$ python3 -q
>>> import numpy as np
>>> import numpy.linalg as la
>>> np.set_printoptions(suppress=True, linewidth=140)
>>> def rnd(a):
...     return np.round(a, 4) + 0
... 
>>> rng = np.random.default_rng(546)
>>> labels = rng.integers(0, 2, 5)
>>> mat = (labels[:, None] == labels) * 4 + np.eye(5)
>>> mat
array([[5., 0., 0., 0., 4.],
       [0., 5., 4., 4., 0.],
       [0., 4., 5., 4., 0.],
       [0., 4., 4., 5., 0.],
       [4., 0., 0., 0., 5.]])
>>> w, V = la.eigh(mat)
>>> vec = np.array([2, 2, 0, 3, 3])
>>> rnd(V * np.abs(w) @ V.T)
array([[5., 0., 0., 0., 4.],
       [0., 5., 4., 4., 0.],
       [0., 4., 5., 4., 0.],
       [0., 4., 4., 5., 0.],
       [4., 0., 0., 0., 5.]])
>>> rnd(V * np.maximum(w, 0) @ V.T)
array([[5., 0., 0., 0., 4.],
       [0., 5., 4., 4., 0.],
       [0., 4., 5., 4., 0.],
       [0., 4., 4., 5., 0.],
       [4., 0., 0., 0., 5.]])
>>> E = np.load("case15.npy")
>>> rnd(E)
array([[ 5.7394,  8.5089,  5.1735, -1.4505,  5.8549, -3.289 ],
       [ 8.4558,  4.504 ,  6.5932, -0.5981,  8.2975, -4.4349],
       [ 7.1106,  6.2343,  5.3653, -1.2218,  7.8048, -4.0595],
       [ 8.7065,  5.2936,  6.1289, -1.4711,  8.6131, -4.0355],
       [ 7.2371,  4.3013,  5.5605, -0.2282,  8.6466, -4.97  ],
       [ 9.4248,  5.0051,  7.4104, -1.0647,  7.8544, -3.84  ],
       [16.1232,  2.7537,  9.7109, -3.5249, 11.4157, -3.0035],
       [ 6.6492,  5.7901,  7.0676,  0.4103,  5.7658, -4.1842],
       [11.6671,  1.4583,  9.101 ,  0.0837,  9.4076, -4.8415],
       [ 8.5369,  5.8821,  6.9984, -1.0948,  7.2135, -3.6749],
       [11.9226,  2.4263, 10.6674,  0.3871,  7.353 , -4.0978],
       [12.7054,  1.5793,  7.8906, -1.512 , 11.4875, -4.6727],
       [10.1763,  2.915 ,  8.1579, -0.1161,  8.6222, -4.6037],
       [ 7.4072,  6.5724,  4.2521, -2.309 ,  9.1106, -3.9555],
       [ 8.6414,  6.622 ,  7.8974, -0.9812,  5.9105, -3.1665],
       [ 4.3287,  4.9161,  6.6921,  2.353 ,  4.8848, -5.2483],
       [ 0.4727,  8.2892,  2.3687,  0.8563,  5.1701, -5.0661],
       [16.7889, -1.5154, 11.0749, -1.0372, 12.5152, -4.8011],
       [14.73  ,  1.7491, 10.5797, -1.4348,  9.8959, -3.7455],
       [15.9542,  3.3636,  8.1274, -4.6928, 12.7655, -2.9388],
       [ 8.8582,  2.7871,  7.7882,  0.7055,  8.1133, -5.0434],
       [ 4.1005,  8.3767,  4.2482, -0.7336,  5.7328, -3.8805]])
>>> labels = E[:, 5] > np.median(E[:, 5])
>>> u = E[labels].mean(axis=0) - E[~labels].mean(axis=0)
>>> rnd(u)
array([ 0.6557,  2.0827, -0.6427, -1.9348,  0.1735,  1.125 ])
